% ipython --no-banner

In [1]: import numpy as np

In [2]: import numpy.linalg as la

In [3]: np.set_printoptions(precision=2, suppress=True, linewidth=120)

In [4]: tidy = lambda a: np.round(a, 2) + 0

In [5]: F = np.load("sample18.npy")

In [6]: F
Out[6]: 
array([[-1.4 ,  1.2 , -0.9 ],
       [-0.6 , -1.6 , -0.3 ],
       [ 0.5 , -0.1 ,  0.9 ],
       [-0.95,  0.  ,  0.02],
       [-1.  ,  0.  ,  0.1 ],
       [-0.1 ,  0.1 , -0.7 ],
       [ 0.3 ,  0.8 , -0.9 ]])

In [7]: proj = F @ la.solve(F.T @ F, F.T)

In [8]: tidy((np.eye(7) - proj) @ F)
Out[8]: 
array([[0., 0., 0.],
       [0., 0., 0.],
       [0., 0., 0.],
       [0., 0., 0.],
       [0., 0., 0.],
       [0., 0., 0.],
       [0., 0., 0.]])

In [9]: E = np.loadtxt("arr.csv", delimiter=",")

In [10]: E
Out[10]: 
array([[1., 0., 0., 0., 0., 0., 0.],
       [8., 0., 0., 0., 0., 0., 0.],
       [7., 6., 0., 0., 0., 0., 0.],
       [7., 3., 9., 0., 0., 0., 0.],
       [9., 1., 1., 8., 8., 0., 0.],
       [1., 3., 4., 8., 6., 5., 0.],
       [8., 8., 6., 6., 9., 6., 1.]])

In [11]: # rows and columns are dependent

In [12]: [int(la.matrix_rank(la.matrix_power(E, p))) for p in range(1, 8)]
Out[12]: [6, 5, 4, 4, 4, 4, 4]

In [13]: la.cond(E) > 100
Out[13]: np.True_

In [14]: la.matrix_rank(E, rtol=0.1)
Out[14]: np.int64(4)

In [15]: [round(float(x), 2) for x in la.svd(E, compute_uv=False)[:3]]
Out[15]: [26.39, 11.95, 8.98]

In [16]: np.argsort(-la.norm(E, axis=0).round(6), kind="stable")[:3]
Out[16]: array([0, 4, 3])

In [17]: m1 = np.load("mat.npy")

In [18]: m1
Out[18]: 
array([[ 1. ,  0. , -0.2, -0.9, -0.2],
       [ 0.1, -0.9,  0.4,  1.5, -0.5],
       [ 0. ,  0.5, -0.4, -1.4,  1.4],
       [-0.4, -0.6,  0.2, -0.5,  0. ],
       [ 0.6, -1. , -1.1,  0.1, -0.4],
       [-0.6,  0.9, -0.1, -0.6,  0.6],
       [ 1.4,  0.2, -0.2, -1.4,  0.1],
       [-0.2, -0.1, -0.8, -1.3,  0.1],
       [ 0.6, -0.3,  3.3,  1.5, -0.9],
       [ 0.6,  1. ,  0.1,  0.5, -1.1],
       [-0.7,  0. ,  0.6,  1.6, -1.7],
       [-0.8, -0.8,  0. , -0.6,  0.6],
       [ 0.1,  0.4, -0.2,  0.5, -0.2],
       [-1.1, -0.6, -1.2,  0.4,  0.1],
       [ 2. ,  2. , -1.1,  0.8, -0.4],
       [ 0.4, -1.3,  1. , -1.5, -0.4],
       [ 0.5,  0.5,  2.6, -0.1,  0.6],
       [ 0.2,  0.3, -1.3,  1.1, -2.3],
       [-1.5, -0.9,  0.7, -1.4,  0.4],
       [ 0.7,  1.7, -1. ,  0.9,  0.4],
       [-0.2, -1. ,  0.6,  0.4,  0.1],
       [-0.4,  2. , -2.2,  1.5,  1.4],
       [-1.4, -1. , -0.4, -2.1, -0.3]])

In [19]: Ac = (m1 - m1.mean(axis=0)) / m1.std(axis=0)

In [20]: tidy(Ac.std(axis=0))
Out[20]: array([1., 1., 1., 1., 1.])

In [21]: np.argwhere(np.abs(Ac) > 2)
Out[21]: 
array([[ 8,  2],
       [14,  0],
       [14,  1],
       [16,  2],
       [17,  4],
       [21,  1]])

In [22]: c = la.lstsq(np.delete(Ac, 3, axis=1), Ac[:, 3])[0]

In [23]: tidy(1 - np.var(Ac[:, 3] - np.delete(Ac, 3, axis=1) @ c))
Out[23]: np.float64(0.37)
